In [1]: import numpy as np

In [2]: np.set_printoptions(precision=1, suppress=True, linewidth=120, legacy="1.25")

In [3]: rnd = lambda a: np.round(a, 1) + 0

In [4]: E = np.load("run12.npy")

In [5]: print(E)
[[ 0.2 -0.4 -0.6 -0.3 -0.2 -0.1]
 [-8.8 -6.2  9.  -3.4  5.9 -0.1]
 [-3.5 -2.1  2.6 -1.2  2.2  0.1]
 [-6.5 -4.4  6.1 -2.2  3.9 -0.8]
 [ 0.4  0.4 -0.4  0.2  0.1 -0.6]]

In [6]: Uu, sv, vt = np.linalg.svd(E, full_matrices=False)

In [7]: print(rnd(np.sqrt((sv ** 2).sum())), rnd(np.linalg.norm(E)))
19.9 19.9

In [8]: print(rnd(Uu.T @ E @ vt.T))
[[19.8  0.   0.   0.   0. ]
 [ 0.   0.9  0.   0.   0. ]
 [ 0.   0.   0.8  0.   0. ]
 [ 0.   0.   0.   0.6  0. ]
 [ 0.   0.   0.   0.   0.4]]

In [9]: print(np.allclose(Uu * sv @ vt, E))
True

In [10]: print(np.abs(Uu[:, 0]).round(6).argmax())
1

In [11]: u = np.array([-3, 3])

In [12]: print(rnd(np.cross(E[3, :3], E[2, :3])))
[ 1.4 -4.4 -1.8]

In [13]: M = np.load("a.npy")

In [14]: print(rnd(M))
[[ 0.9 -0.1  0.3]
 [-0.1  0.9  0.3]
 [ 0.3  0.3 -0.9]]

In [15]: # equal to its transpose

In [16]: proj = np.triu(np.array([[8, 9, 4], [2, 1, 4], [0, 9, 7]]), 1) + np.eye(3)

In [17]: A2 = proj @ M @ np.linalg.inv(proj)

In [18]: print(np.trace(A2), rnd(np.trace(M)))
1.0 1.0

In [19]: print(np.linalg.matrix_rank(A2))
3

In [20]: evals, vecs = np.linalg.eig(M)

In [21]: print(rnd(np.sort(np.linalg.eigvals(M @ M))))
[1. 1. 1.]

In [22]: print(rnd(np.prod(evals)))
-1.0

In [23]: evals, vecs = np.linalg.eigh(M)

In [24]: x0 = np.array([3, -1, -3])

In [25]: print(rnd(vecs * np.abs(evals) @ vecs.T))
[[1. 0. 0.]
 [0. 1. 0.]
 [0. 0. 1.]]

In [26]: print(rnd(np.linalg.eigvalsh(M[1:, 1:])))
[-0.9  1. ]

In [27]: print(rnd(x0 @ M @ x0 / (x0 @ x0)), rnd(evals[0]), evals[-1])
-0.1 -1.0 1.0

In [28]: print(rnd(np.abs(M).sum(axis=1).max()), np.abs(evals).max())
1.6 1.0

In [29]: A2 = E / np.linalg.norm(E, axis=1)
---------------------------------------------------------------------------
ValueError                                Traceback (most recent call last)
Cell In[29], line 1
----> 1 A2 = E / np.linalg.norm(E, axis=1)

ValueError: operands could not be broadcast together with shapes (5,6) (5,) 

In [30]: A2 = E / np.linalg.norm(E, axis=1, keepdims=True)

In [31]: gram = A2 @ A2.T

In [32]: print(rnd(gram))
[[ 1.  -0.4 -0.3 -0.4  0.2]
 [-0.4  1.   1.   1.  -0.7]
 [-0.3  1.   1.   1.  -0.7]
 [-0.4  1.   1.   1.  -0.6]
 [ 0.2 -0.7 -0.7 -0.6  1. ]]

In [33]: print((gram - 2 * np.eye(5)).round(6).argmax(axis=1))
[4 3 1 1 0]

In [34]: print(np.argwhere(np.triu(np.abs(gram) > 0.95, 1)))
[[1 2]
 [1 3]
 [2 3]]

In [35]: print(rnd(np.degrees(np.arccos(np.clip(gram[4, 3], -1, 1)))))
128.1

In [36]: print((M - M.T) / 2)
[[0. 0. 0.]
 [0. 0. 0.]
 [0. 0. 0.]]

In [37]: M.inv()
---------------------------------------------------------------------------
AttributeError                            Traceback (most recent call last)
Cell In[37], line 1
----> 1 M.inv()

AttributeError: 'numpy.ndarray' object has no attribute 'inv'

In [38]: print(rnd(np.trace(M)))
1.0

In [39]: print(rnd(M @ M))
[[1. 0. 0.]
 [0. 1. 0.]
 [0. 0. 1.]]

In [40]: print(rnd((M + M.T) / 2))
[[ 0.9 -0.1  0.3]
 [-0.1  0.9  0.3]
 [ 0.3  0.3 -0.9]]

In [41]: J = np.load("test15.npy")

In [42]: print(J)
[[-1 -9  0  1]
 [ 1 -1 -9  0]
 [ 0  1 -1 -9]
 [-9  0  1 -1]]

In [43]: print(rnd(np.poly(J)))
[    1.     4.    42.    76. -6363.]

In [44]: print(rnd(np.linalg.eigvals(J).sum().real))
-4.0

In [45]: print(rnd(np.linalg.det(J[::-1])))
-6363.0

In [46]: print(rnd(np.linalg.det(2 * J)), rnd(np.linalg.det(J)))
-101808.0 -6363.0

In [47]: print(rnd(np.linalg.eigvals(J)))
[-9. +0.j -1.+10.j -1.-10.j  7. +0.j]
